$ python -q
>>> import numpy as np
>>> from numpy import linalg as LA
>>> np.set_printoptions(precision=3, suppress=True, linewidth=160, floatmode="fixed")
>>> arr = np.array([[0, 0, 1, 1, 0, 0],
...     [0, 0, 0, 0, 0, 0],
...     [1, 0, 0, 0, 1, 0],
...     [1, 0, 0, 0, 1, 1],
...     [0, 0, 1, 1, 0, 0],
...     [0, 0, 0, 1, 0, 0]])
>>> gram = arr.T @ arr
>>> (arr @ arr.T).shape
(6, 6)
>>> gram
array([[2, 0, 0, 0, 2, 1],
       [0, 0, 0, 0, 0, 0],
       [0, 0, 2, 2, 0, 0],
       [0, 0, 2, 3, 0, 0],
       [2, 0, 0, 0, 2, 1],
       [1, 0, 0, 0, 1, 1]])
>>> np.diag(gram)
array([2, 0, 2, 3, 2, 1])
>>> np.round(LA.eigvalsh(gram)[::-1], 3) + 0
array([4.562, 4.562, 0.438, 0.438, 0.000, 0.000])
>>> np.round(LA.svd(arr, compute_uv=False) ** 2, 3) + 0
array([4.562, 4.562, 0.438, 0.438, 0.000, 0.000])
>>> np.trace(gram), (arr ** 2).sum()
(np.int64(10), np.int64(10))
>>> LA.matrix_rank(gram)
np.int64(4)
>>> rk = LA.matrix_rank(arr)
>>> rk
np.int64(4)
>>> N = LA.svd(arr)[2][rk:].T
>>> LA.matrix_rank(arr.T @ arr), LA.matrix_rank(arr @ arr.T)
(np.int64(4), np.int64(4))
>>> np.round(N @ N.T, 3) + 0
array([[ 0.500,  0.000,  0.000,  0.000, -0.500,  0.000],
       [ 0.000,  1.000,  0.000,  0.000,  0.000,  0.000],
       [ 0.000,  0.000,  0.000,  0.000,  0.000,  0.000],
       [ 0.000,  0.000,  0.000,  0.000,  0.000,  0.000],
       [-0.500,  0.000,  0.000,  0.000,  0.500,  0.000],
       [ 0.000,  0.000,  0.000,  0.000,  0.000,  0.000]])
>>> np.round(arr @ N, 3) + 0
array([[0.000, 0.000],
       [0.000, 0.000],
       [0.000, 0.000],
       [0.000, 0.000],
       [0.000, 0.000],
       [0.000, 0.000]])
>>> N.shape
(6, 2)
>>> [int(LA.matrix_rank(np.delete(arr, i, axis=0))) for i in range(6)]
[4, 4, 3, 3, 4, 3]
>>> np.allclose(arr @ N, 0)
True
>>> evals, evecs = LA.eigh(arr)
>>> evals.round(3) + 0
array([-2.136, -0.662,  0.000,  0.000,  0.662,  2.136])
>>> np.round(LA.svd(arr, compute_uv=False), 3) + 0
array([2.136, 2.136, 0.662, 0.662, 0.000, 0.000])
>>> LA.eigvalsh(arr + 5 * np.eye(6))
array([2.864, 4.338, 5.000, 5.000, 5.662, 7.136])
>>> np.round(evecs.T @ arr @ evecs, 3) + 0
array([[-2.136,  0.000,  0.000,  0.000,  0.000,  0.000],
       [ 0.000, -0.662,  0.000,  0.000,  0.000,  0.000],
       [ 0.000,  0.000,  0.000,  0.000,  0.000,  0.000],
       [ 0.000,  0.000,  0.000,  0.000,  0.000,  0.000],
       [ 0.000,  0.000,  0.000,  0.000,  0.662,  0.000],
       [ 0.000,  0.000,  0.000,  0.000,  0.000,  2.136]])
>>> (evals > 1e-8).sum(), (evals < -1e-8).sum()
(np.int64(2), np.int64(2))
>>> evals.sum(), np.trace(arr)
(np.float64(0.0), np.int64(0))
>>> U, sigma, Vh = LA.svd(arr)
>>> evecs = Vh[:(sigma > 1e-8).sum()]
>>> rng = np.random.default_rng(630)
>>> x = arr[0] + 5 * arr[5] + rng.integers(2) * np.eye(6)[0]
>>> x
array([0.000, 0.000, 1.000, 6.000, 0.000, 0.000])
>>> np.round(np.diag(evecs.T @ evecs), 3) + 0
array([0.500, 0.000, 1.000, 1.000, 0.500, 1.000])
>>> np.round(evecs.T @ evecs, 3) + 0
array([[0.500, 0.000, 0.000, 0.000, 0.500, 0.000],
       [0.000, 0.000, 0.000, 0.000, 0.000, 0.000],
       [0.000, 0.000, 1.000, 0.000, 0.000, 0.000],
       [0.000, 0.000, 0.000, 1.000, 0.000, 0.000],
       [0.500, 0.000, 0.000, 0.000, 0.500, 0.000],
       [0.000, 0.000, 0.000, 0.000, 0.000, 1.000]])
>>> np.round(LA.norm(x - evecs.T @ evecs @ x), 3)
np.float64(0.0)
